% python3 -q
>>> import numpy as np
>>> from numpy import linalg as LA
>>> np.set_printoptions(precision=3, suppress=True, linewidth=200, legacy="1.25")
>>> mat = np.array([[0.0, 0.8, 1.4, -2.3],
...     [-0.8, -0.1, -0.7, 0.3],
...     [-0.1, -1.0, 0.1, -0.6],
...     [0.5, -1.6, -0.1, 0.0],
...     [1.6, -0.7, 0.6, 2.8],
...     [-1.9, -1.0, 0.9, 0.6],
...     [1.8, -0.9, -0.9, 2.7],
...     [-1.1, 0.6, -0.1, 0.3],
...     [0.8, -1.8, -1.5, 1.0],
...     [-1.9, 0.9, -0.2, 0.3],
...     [-0.2, -0.1, 1.6, -1.0],
...     [-1.5, -0.8, 0.1, -0.3],
...     [-2.1, -0.5, -2.0, 0.7],
...     [0.0, -0.4, 0.5, -0.1],
...     [0.0, -0.3, -0.6, -0.7],
...     [-1.8, -1.0, -0.2, -0.1]])
>>> mat
array([[ 0. ,  0.8,  1.4, -2.3],
       [-0.8, -0.1, -0.7,  0.3],
       [-0.1, -1. ,  0.1, -0.6],
       [ 0.5, -1.6, -0.1,  0. ],
       [ 1.6, -0.7,  0.6,  2.8],
       [-1.9, -1. ,  0.9,  0.6],
       [ 1.8, -0.9, -0.9,  2.7],
       [-1.1,  0.6, -0.1,  0.3],
       [ 0.8, -1.8, -1.5,  1. ],
       [-1.9,  0.9, -0.2,  0.3],
       [-0.2, -0.1,  1.6, -1. ],
       [-1.5, -0.8,  0.1, -0.3],
       [-2.1, -0.5, -2. ,  0.7],
       [ 0. , -0.4,  0.5, -0.1],
       [ 0. , -0.3, -0.6, -0.7],
       [-1.8, -1. , -0.2, -0.1]])
>>> Y = np.array([[0, 0], [1, 2], [0, 3], [3, 2]])
>>> LA.matrix_rank(mat @ Y)
2
>>> np.vstack([mat, Y.T]).shape
(18, 4)
>>> np.einsum("ij->j", mat)
array([-6.7, -7.9, -1.1,  3.6])
>>> LA.matrix_rank(np.vstack([mat, Y.T]))
4
>>> d = LA.norm(mat[:, None] - mat[None], axis=-1)
>>> np.unravel_index(d.round(6).argmax(), d.shape)
(0, 6)
>>> d[15].round(6).argsort(kind="stable")[:4]
array([15, 11,  5,  1])
>>> x0 = np.array([0, -2, 3, 3])
>>> a = np.maximum(mat @ x0, 0)
>>> np.flatnonzero(a > 1e-9)
array([ 2,  3,  4,  5,  6,  8, 10, 11, 13, 15])
>>> np.maximum(mat @ (3 * x0), 0)
array([ 0. ,  0. ,  1.5,  8.7, 34.8, 19.5, 21.6,  0. ,  6.3,  0. ,  6. ,  3. ,  0. ,  6. ,  0. ,  3.3])
>>> mat * (a > 1e-9)[:, None]
array([[ 0. ,  0. ,  0. , -0. ],
       [-0. , -0. , -0. ,  0. ],
       [-0.1, -1. ,  0.1, -0.6],
       [ 0.5, -1.6, -0.1,  0. ],
       [ 1.6, -0.7,  0.6,  2.8],
       [-1.9, -1. ,  0.9,  0.6],
       [ 1.8, -0.9, -0.9,  2.7],
       [-0. ,  0. , -0. ,  0. ],
       [ 0.8, -1.8, -1.5,  1. ],
       [-0. ,  0. , -0. ,  0. ],
       [-0.2, -0.1,  1.6, -1. ],
       [-1.5, -0.8,  0.1, -0.3],
       [-0. , -0. , -0. ,  0. ],
       [ 0. , -0.4,  0.5, -0.1],
       [ 0. , -0. , -0. , -0. ],
       [-1.8, -1. , -0.2, -0.1]])
>>> mat.T @ a
array([ 18.37, -32.92,   7.02,  55.01])
>>> np.maximum(mat @ x0, 0) - np.maximum(-mat @ x0, 0)
array([-4.3, -1. ,  0.5,  2.9, 11.6,  6.5,  7.2, -0.6,  2.1, -1.5,  2. ,  1. , -2.9,  2. , -3.3,  1.1])
